$ ipython --no-banner

In [1]: import numpy as np

In [2]: np.set_printoptions(precision=2, suppress=True, linewidth=140)

In [3]: W0 = np.array([[-0.4, 1.3, -0.5, 0.1, 0.0],
   ...:     [-0.9, -1.2, -0.5, -0.2, -0.1],
   ...:     [0.9, 1.2, -0.6, 0.2, -0.6],
   ...:     [0.4, 1.2, -0.1, 1.6, -0.4],
   ...:     [0.8, 1.6, 0.1, 0.9, -1.5]])

In [4]: W0[:, 1] *= 20

In [5]: W0
Out[5]: 
array([[ -0.4,  26. ,  -0.5,   0.1,   0. ],
       [ -0.9, -24. ,  -0.5,  -0.2,  -0.1],
       [  0.9,  24. ,  -0.6,   0.2,  -0.6],
       [  0.4,  24. ,  -0.1,   1.6,  -0.4],
       [  0.8,  32. ,   0.1,   0.9,  -1.5]])

In [6]: t = np.radians(135)

In [7]: Rm = np.eye(5)

In [8]: Rm[1, 1] = Rm[2, 2] = np.cos(t)

In [9]: Rm[1, 2], Rm[2, 1] = -np.sin(t), np.sin(t)

In [10]: Rm
Out[10]: 
array([[ 1.  ,  0.  ,  0.  ,  0.  ,  0.  ],
       [ 0.  , -0.71, -0.71,  0.  ,  0.  ],
       [ 0.  ,  0.71, -0.71,  0.  ,  0.  ],
       [ 0.  ,  0.  ,  0.  ,  1.  ,  0.  ],
       [ 0.  ,  0.  ,  0.  ,  0.  ,  1.  ]])

In [11]: Y = W0 @ Rm.T

In [12]: np.abs(Y - W0).max(axis=0)
Out[12]: array([ 0.  , 54.7 , 22.46,  0.  ,  0.  ])

In [13]: Y
Out[13]: 
array([[ -0.4 , -18.03,  18.74,   0.1 ,   0.  ],
       [ -0.9 ,  17.32, -16.62,  -0.2 ,  -0.1 ],
       [  0.9 , -16.55,  17.39,   0.2 ,  -0.6 ],
       [  0.4 , -16.9 ,  17.04,   1.6 ,  -0.4 ],
       [  0.8 , -22.7 ,  22.56,   0.9 ,  -1.5 ]])

In [14]: np.round(np.linalg.det(W0.T), 2)
Out[14]: np.float64(67.34)

In [15]: round(float(np.linalg.eigvals(W0).sum().real), 2)
Out[15]: -24.9

In [16]: np.kron(np.eye(2, dtype=int), W0)
Out[16]: 
array([[ -0.4,  26. ,  -0.5,   0.1,   0. ,  -0. ,   0. ,  -0. ,   0. ,   0. ],
       [ -0.9, -24. ,  -0.5,  -0.2,  -0.1,  -0. ,  -0. ,  -0. ,  -0. ,  -0. ],
       [  0.9,  24. ,  -0.6,   0.2,  -0.6,   0. ,   0. ,  -0. ,   0. ,  -0. ],
       [  0.4,  24. ,  -0.1,   1.6,  -0.4,   0. ,   0. ,  -0. ,   0. ,  -0. ],
       [  0.8,  32. ,   0.1,   0.9,  -1.5,   0. ,   0. ,   0. ,   0. ,  -0. ],
       [ -0. ,   0. ,  -0. ,   0. ,   0. ,  -0.4,  26. ,  -0.5,   0.1,   0. ],
       [ -0. ,  -0. ,  -0. ,  -0. ,  -0. ,  -0.9, -24. ,  -0.5,  -0.2,  -0.1],
       [  0. ,   0. ,  -0. ,   0. ,  -0. ,   0.9,  24. ,  -0.6,   0.2,  -0.6],
       [  0. ,   0. ,  -0. ,   0. ,  -0. ,   0.4,  24. ,  -0.1,   1.6,  -0.4],
       [  0. ,   0. ,   0. ,   0. ,  -0. ,   0.8,  32. ,   0.1,   0.9,  -1.5]])

In [17]: np.round(np.linalg.det(W0[::-1]), 2)
Out[17]: np.float64(67.34)

In [18]: np.poly(W0)
Out[18]: array([   1.  ,   24.9 ,   63.59,  -11.51, -112.63,  -67.34])
